% python3 -q
>>> import numpy as np
>>> np.set_printoptions(suppress=True, linewidth=120)
>>> A = np.load("arr.npy")
>>> A
array([[ -7.871, -16.557,  21.585],
       [ -7.841, -16.263,  21.097],
       [ -6.927, -10.414,  11.598],
       [ -6.008,  -7.096,   6.521],
       [ -5.378,  -5.474,   4.19 ],
       [ -5.374,  -5.466,   4.179],
       [ -4.576,  -3.891,   2.076],
       [ -4.514,  -3.787,   1.945],
       [ -3.711,  -2.614,   0.573],
       [ -3.709,  -2.612,   0.57 ],
       [ -2.917,  -1.735,  -0.265],
       [ -0.921,  -0.388,  -0.614],
       [ -0.733,  -0.307,  -0.531],
       [  0.196,   0.124,   0.22 ],
       [ -1.387,   2.386,  -1.972],
       [ -6.039,   7.111, -10.562],
       [ -8.585,   9.801, -15.763],
       [-10.836,  12.238, -20.545],
       [-12.355,  13.91 , -23.852],
       [-13.414,  15.087, -26.189],
       [-14.829,  16.675, -29.353]])
>>> labels = A[:, 2] > np.median(A[:, 2])
>>> u = A[labels].mean(axis=0) - A[~labels].mean(axis=0)
>>> np.argsort(-np.abs(u).round(6), kind="stable")
array([2, 1, 0])
>>> u.round(3)
array([  0.938, -14.227,  19.199])
>>> labels.astype(int)
array([1, 1, 1, 1, 1, 1, 1, 1, 1, 1, 0, 0, 0, 0, 0, 0, 0, 0, 0, 0, 0])
>>> ((A - A.mean(axis=0)) @ u > 0).astype(int)
array([1, 1, 1, 1, 1, 1, 1, 1, 1, 1, 1, 1, 1, 1, 0, 0, 0, 0, 0, 0, 0])
>>> B = np.array([[3, 2, -2], [1, 2, -4], [2, -5, 1]])
>>> np.round(np.einsum("ij->j", A), 3)
array([-127.729,    0.728,  -55.092])
>>> np.linalg.matrix_rank(A @ B)
np.int64(3)
>>> np.vstack([A, B.T]).shape
(24, 3)
>>> M = np.load("m.npy")
>>> M
array([[ 1, -3,  3],
       [ 3,  1, -3],
       [-3,  3,  1]])
>>> np.round(np.linalg.eigvals(M), 3)
array([1.+5.196j, 1.-5.196j, 1.+0.j   ])
>>> round(float(np.linalg.eigvals(M).sum().real), 3)
3.0
>>> round(np.linalg.det(M.T), 3)
np.float64(28.0)
>>> np.round(np.linalg.det(2 * M), 3), round(np.linalg.det(M), 3)
(np.float64(224.0), np.float64(28.0))
>>> np.kron(np.eye(2, dtype=int), M)
array([[ 1, -3,  3,  0,  0,  0],
       [ 3,  1, -3,  0,  0,  0],
       [-3,  3,  1,  0,  0,  0],
       [ 0,  0,  0,  1, -3,  3],
       [ 0,  0,  0,  3,  1, -3],
       [ 0,  0,  0, -3,  3,  1]])
>>> np.einsum("ii->", M)
np.int64(3)
>>> np.round(np.poly(M), 3)
array([  1.,  -3.,  30., -28.])
>>> round(np.linalg.det(M[::-1]), 3)
np.float64(-28.0)
>>> B = M / np.sqrt((M ** 2).mean(axis=1, keepdims=True))
>>> np.round(M - M.mean(axis=1, keepdims=True), 3)
array([[ 0.667, -3.333,  2.667],
       [ 2.667,  0.667, -3.333],
       [-3.333,  2.667,  0.667]])
>>> B[1].round(3)
array([ 1.192,  0.397, -1.192])
>>> np.linalg.matrix_rank(M - M.mean(axis=1, keepdims=True))
np.int64(2)
>>> W1 = np.array([[2, 1, 2, 1, 2, 2], [0, 1, 2, 1, 1, 2], [0, 1, 2, 0, 1, 2]])
>>> c = np.array([2, 1, 0, 1, 2, 1])
>>> H = np.maximum(M @ W1 + c, 0)
>>> (H > 0).astype(int)
array([[1, 1, 1, 0, 1, 1],
       [1, 1, 1, 1, 1, 1],
       [0, 1, 1, 1, 0, 1]])
>>> np.round((H > 0).mean(axis=0), 3)
array([0.667, 1.   , 1.   , 0.667, 0.667, 1.   ])
>>> basis = np.array([[2, 2, 0], [0, 1, 1], [1, 1, 3], [0, 2, 3], [0, 0, 3], [1, 0, 1]])
>>> H @ basis
array([[13, 12, 23],
       [21, 30, 44],
       [ 5,  6, 14]])
>>> W1 @ basis
array([[ 8,  9, 18],
       [ 4,  5, 15],
       [ 4,  3, 12]])
>>> B = np.array([[1, 4, 1], [4, 3, 0], [4, 0, 1], [2, 3, 4]])
>>> J = B.T @ B
>>> J
array([[37, 22, 13],
       [22, 34, 16],
       [13, 16, 18]])
>>> # symmetric, so the eigenvalues are real
>>> Lm = np.linalg.cholesky(J)
>>> np.round(J / np.sqrt(np.outer(np.diag(J), np.diag(J))), 3)
array([[1.   , 0.62 , 0.504],
       [0.62 , 1.   , 0.647],
       [0.504, 0.647, 1.   ]])
>>> np.round(np.prod(np.diag(Lm)) ** 2, 3), round(float(np.linalg.det(J)), 3)
(np.float64(7866.0), 7866.0)
>>> Lm.round(3)
array([[6.083, 0.   , 0.   ],
       [3.617, 4.574, 0.   ],
       [2.137, 1.808, 3.188]])
>>> np.round(Lm @ Lm.T, 3)
array([[37., 22., 13.],
       [22., 34., 16.],
       [13., 16., 18.]])
>>> np.linalg.eigvalsh(J).min() > 0
np.True_
>>> Q, V = np.linalg.qr(Lm[:, :1])[0], np.linalg.qr(Lm[:, 1:])[0]
>>> sv = np.linalg.svd(Q.T @ V, compute_uv=False)
>>> np.round(np.degrees(np.arccos(sv.clip(0, 1))), 3)
array([55.369])
>>> sv.round(3)
array([0.568])
>>> rng = np.random.default_rng(919919)
>>> labels = rng.permutation(3)
>>> labels
array([1, 2, 0])
>>> B = J[labels][:, labels]
>>> np.trace(B)
np.int64(89)
>>> B
array([[34, 16, 22],
       [16, 18, 13],
       [22, 13, 37]])
>>> np.diag(B)
array([34, 18, 37])
>>> u = np.array([-1, -2, 3])
>>> np.convolve(J[1], u)
array([-22, -78, -18,  70,  48])
>>> np.correlate(J[1], J[2], "full")
array([ 396,  964, 1118,  698,  208])
>>> feats = np.load("dump.npy")
>>> feats
array([[-0.3, -1.6, -0.1, -1. ],
       [-0.5, -1.2,  0. ,  4. ],
       [-0.2, -0.5, -1.1,  3.5]])
>>> B = feats + rng.integers(-2, 3, (3, 1)) @ rng.integers(-2, 3, (1, 4))
>>> B.round(3)
array([[ 1.7, -1.6, -1.1,  1. ],
       [-0.5, -1.2,  0. ,  4. ],
       [-4.2, -0.5,  0.9, -0.5]])
>>> np.round(np.linalg.svd(B - feats, compute_uv=False), 3) + 0
array([6.708, 0.   , 0.   ])
>>> np.abs(B - feats).sum(axis=1)
array([ 5.,  0., 10.])
>>> Uu, sv, vt = np.linalg.svd(B, full_matrices=False)
>>> np.round(sv / sv[0], 3)
array([1.   , 0.888, 0.301])
>>> (sv > 1e-8).sum()
np.int64(3)
>>> np.allclose(Uu * sv @ vt, B)
True
>>> np.abs(Uu[:, 0]).round(6).argmax()
np.int64(2)
>>> Uu.shape, sv.shape, vt.shape
((3, 3), (3,), (3, 4))
>>> u = np.array([3, 1])
>>> np.round(np.array([np.convolve(row, u, "same") for row in feats]), 3)
array([[-0.9, -5.1, -1.9, -3.1],
       [-1.5, -4.1, -1.2, 12. ],
       [-0.6, -1.7, -3.8,  9.4]])
>>> np.round(np.cross(feats[1, :3], feats[0, :3]), 3)
array([ 0.12, -0.05,  0.44])
>>> vec = np.array([-1, 1, 2, -1])
>>> h1 = np.maximum(feats @ vec, 0)
>>> feats * (h1 > 1e-9)[:, None]
array([[-0., -0., -0., -0.],
       [-0., -0.,  0.,  0.],
       [-0., -0., -0.,  0.]])
>>> h1
array([0., 0., 0.])
>>> np.maximum(feats @ (3 * vec), 0)
array([0., 0., 0.])
>>> arr = np.loadtxt("a.csv", delimiter=",")
>>> arr
array([[-0.287, -1.368,  0.443],
       [-1.94 , -3.988,  1.252],
       [ 0.942,  3.246, -0.477],
       [-1.532,  0.082,  1.667],
       [ 3.962, -2.826, -1.261],
       [ 2.385, -2.336, -2.006],
       [-2.643, -2.356,  4.019],
       [-1.362, -2.649,  0.345],
       [-1.196,  0.188, -0.582],
       [-1.193, -1.373, -2.373],
       [ 2.77 , -0.159, -0.992],
       [ 2.107, -3.434, -1.944],
       [ 2.252, -2.077, -0.178],
       [ 5.847,  3.08 , -4.035],
       [ 1.591,  4.368, -2.24 ],
       [ 1.761, -0.429, -0.507],
       [-3.92 , -0.342,  0.399]])
>>> D = np.linalg.norm(arr[:, None] - arr[None], axis=-1)
>>> np.unravel_index(D.round(6).argmax(), D.shape)
(np.int64(6), np.int64(13))
>>> D.shape
(17, 17)
>>> np.linalg.matrix_rank(D ** 2)
np.int64(5)
>>> D[:5, :5].round(3)
array([[0.   , 3.202, 4.863, 2.27 , 4.805],
       [3.202, 0.   , 7.977, 4.111, 6.519],
       [4.863, 7.977, 0.   , 4.553, 6.827],
       [2.27 , 4.111, 4.553, 0.   , 6.871],
       [4.805, 6.519, 6.827, 6.871, 0.   ]])
>>> B = np.c_[arr[:, :1] @ np.array([[-3]]), np.array([-6, 7, 0, 7, 2, -3, 7, -3, -4, -2, -9, 8, -3, 0, 2, -1, 2])]
>>> B.round(3)
array([[  0.861,  -6.   ],
       [  5.82 ,   7.   ],
       [ -2.826,   0.   ],
       [  4.596,   7.   ],
       [-11.886,   2.   ],
       [ -7.155,  -3.   ],
       [  7.929,   7.   ],
       [  4.086,  -3.   ],
       [  3.588,  -4.   ],
       [  3.579,  -2.   ],
       [ -8.31 ,  -9.   ],
       [ -6.321,   8.   ],
       [ -6.756,  -3.   ],
       [-17.541,   0.   ],
       [ -4.773,   2.   ],
       [ -5.283,  -1.   ],
       [ 11.76 ,   2.   ]])
>>> np.round(np.linalg.norm(B - arr @ np.linalg.lstsq(arr, B)[0], axis=0), 3) + 0
array([ 0.   , 18.645])
>>> np.linalg.matrix_rank(B)
np.int64(2)
>>> np.round(np.linalg.lstsq(arr, B[:, 0])[0], 3) + 0
array([-3.,  0.,  0.])
>>> cov = feats.T @ feats
>>> np.round(np.linalg.eigvalsh(cov)[::-1], 3) + 0
array([30.908,  3.457,  0.734,  0.   ])
>>> np.linalg.matrix_rank(cov)
np.int64(3)
>>> np.round(np.linalg.svd(feats, compute_uv=False) ** 2, 3)
array([30.908,  3.457,  0.734])
>>> cov.round(3)
array([[ 0.38,  1.18,  0.25, -2.4 ],
       [ 1.18,  4.25,  0.71, -4.95],
       [ 0.25,  0.71,  1.22, -3.75],
       [-2.4 , -4.95, -3.75, 29.25]])
>>> np.allclose(cov, cov.T)
True
>>> (feats @ feats.T).shape
(3, 3)
>>> F = np.loadtxt("block18.csv", delimiter=",")
>>> F
array([[-1.,  2., -2.],
       [ 1.,  4.,  0.],
       [-3.,  0., -4.]])
>>> # looks like rank 2
>>> labels = rng.permutation(3)
>>> labels
array([0, 2, 1])
>>> B = F[labels][:, labels]
>>> round(np.linalg.det(B), 3), round(np.linalg.det(F[labels]), 3)
(np.float64(0.0), np.float64(0.0))
>>> np.diag(B)
array([-1., -4.,  4.])
>>> Uu, sv, vt = np.linalg.svd(F, full_matrices=False)
>>> np.round(sv / sv[0], 3) + 0
array([1.   , 0.816, 0.   ])
>>> np.round(Uu.T @ F @ vt.T, 3) + 0
array([[5.534, 0.   , 0.   ],
       [0.   , 4.514, 0.   ],
       [0.   , 0.   , 0.   ]])
>>> np.round(np.sqrt((sv ** 2).sum()), 3), round(np.linalg.norm(F), 3)
(np.float64(7.141), np.float64(7.141))
>>> np.round(vt @ vt.T, 3) + 0
array([[1., 0., 0.],
       [0., 1., 0.],
       [0., 0., 1.]])
>>> np.round(Uu.T @ Uu, 3) + 0
array([[1., 0., 0.],
       [0., 1., 0.],
       [0., 0., 1.]])
>>> Uu.shape, sv.shape, vt.shape
((3, 3), (3,), (3, 3))
>>> cov = J.T @ J
>>> np.linalg.matrix_rank(cov)
np.int64(3)
>>> np.round(np.linalg.eigvalsh(cov)[::-1], 3)
array([4385.901,  215.694,   65.405])
>>> np.diag(cov)
array([2022, 1896,  749])
>>> E = np.eye(3, dtype=int)[rng.permutation(3)]
>>> E
array([[0, 1, 0],
       [0, 0, 1],
       [1, 0, 0]])
>>> # columns are unit length and at right angles
>>> np.linalg.matrix_power(E, 2)
array([[0, 0, 1],
       [1, 0, 0],
       [0, 1, 0]])
>>> E @ np.ones(3)
array([1., 1., 1.])
>>> pr = np.eye(3)[1]
>>> for _ in range(5):
...     pr = pr @ E
...     print(pr.round(3))
... 
[0. 0. 1.]
[1. 0. 0.]
[0. 1. 0.]
[0. 0. 1.]
[1. 0. 0.]
>>> Q, _ = np.linalg.qr(np.array([[0.6, -0.1, -0.2, -0.5],
...     [-0.9, -1.9, 0.2, 0.6],
...     [-0.7, 0.7, 2.6, 0.2],
...     [-0.6, -1.4, 1.4, -0.3]]))
>>> mat = 5 * Q
>>> mat.round(3)
array([[-2.111, -1.716, -3.142, -2.78 ],
       [ 3.166, -2.494,  1.494, -2.553],
       [ 2.463,  3.444, -2.148, -1.568],
       [ 2.111, -1.993, -2.878,  2.88 ]])
>>> labels = rng.permutation(4)
>>> labels
array([0, 3, 2, 1])
>>> B = mat[labels][:, labels]
>>> B.round(3)
array([[-2.111, -2.78 , -3.142, -1.716],
       [ 2.111,  2.88 , -2.878, -1.993],
       [ 2.463, -1.568, -2.148,  3.444],
       [ 3.166, -2.553,  1.494, -2.494]])
>>> np.round(np.linalg.det(B), 3), round(float(np.linalg.det(mat[labels])), 3)
(np.float64(-625.0), 625.0)
>>> np.round((mat + mat.T) / 2, 3)
array([[-2.111,  0.725, -0.34 , -0.334],
       [ 0.725, -2.494,  2.469, -2.273],
       [-0.34 ,  2.469, -2.148, -2.223],
       [-0.334, -2.273, -2.223,  2.88 ]])
>>> np.round(np.sort(np.abs(np.linalg.eigvals(mat))), 3)
array([5., 5., 5., 5.])
>>> np.allclose(mat, mat.T)
False
>>> np.allclose(mat @ mat.T, mat.T @ mat)
True
>>> np.round(np.trace(mat), 3)
np.float64(-3.873)
>>> round(np.abs(np.linalg.eigvals(mat)).max(), 3)
np.float64(5.0)
>>> u, r1 = mat[1], mat[0]
>>> round(u @ r1, 3)
np.float64(-0.0)
>>> pr = (u @ r1) / (u @ u) * u
>>> np.linalg.matrix_rank(np.outer(u, r1))
np.int64(1)
>>> pr.round(3) + 0
array([0., 0., 0., 0.])
>>> np.round(r1 - pr, 3)
array([-2.111, -1.716, -3.142, -2.78 ])
>>> u = np.array([0, 0, 2, 3])
>>> B = mat + np.outer(u, np.eye(4)[0])
>>> B.round(3)
array([[-2.111, -1.716, -3.142, -2.78 ],
       [ 3.166, -2.494,  1.494, -2.553],
       [ 4.463,  3.444, -2.148, -1.568],
       [ 5.111, -1.993, -2.878,  2.88 ]])
>>> round(float(np.linalg.det(B) / np.linalg.det(mat)), 3), round(float(1 + np.linalg.solve(mat, u)[0]), 3)
(1.45, 1.45)
>>> np.linalg.matrix_rank(np.linalg.inv(B) - np.linalg.inv(mat), tol=1e-8)
np.int64(1)
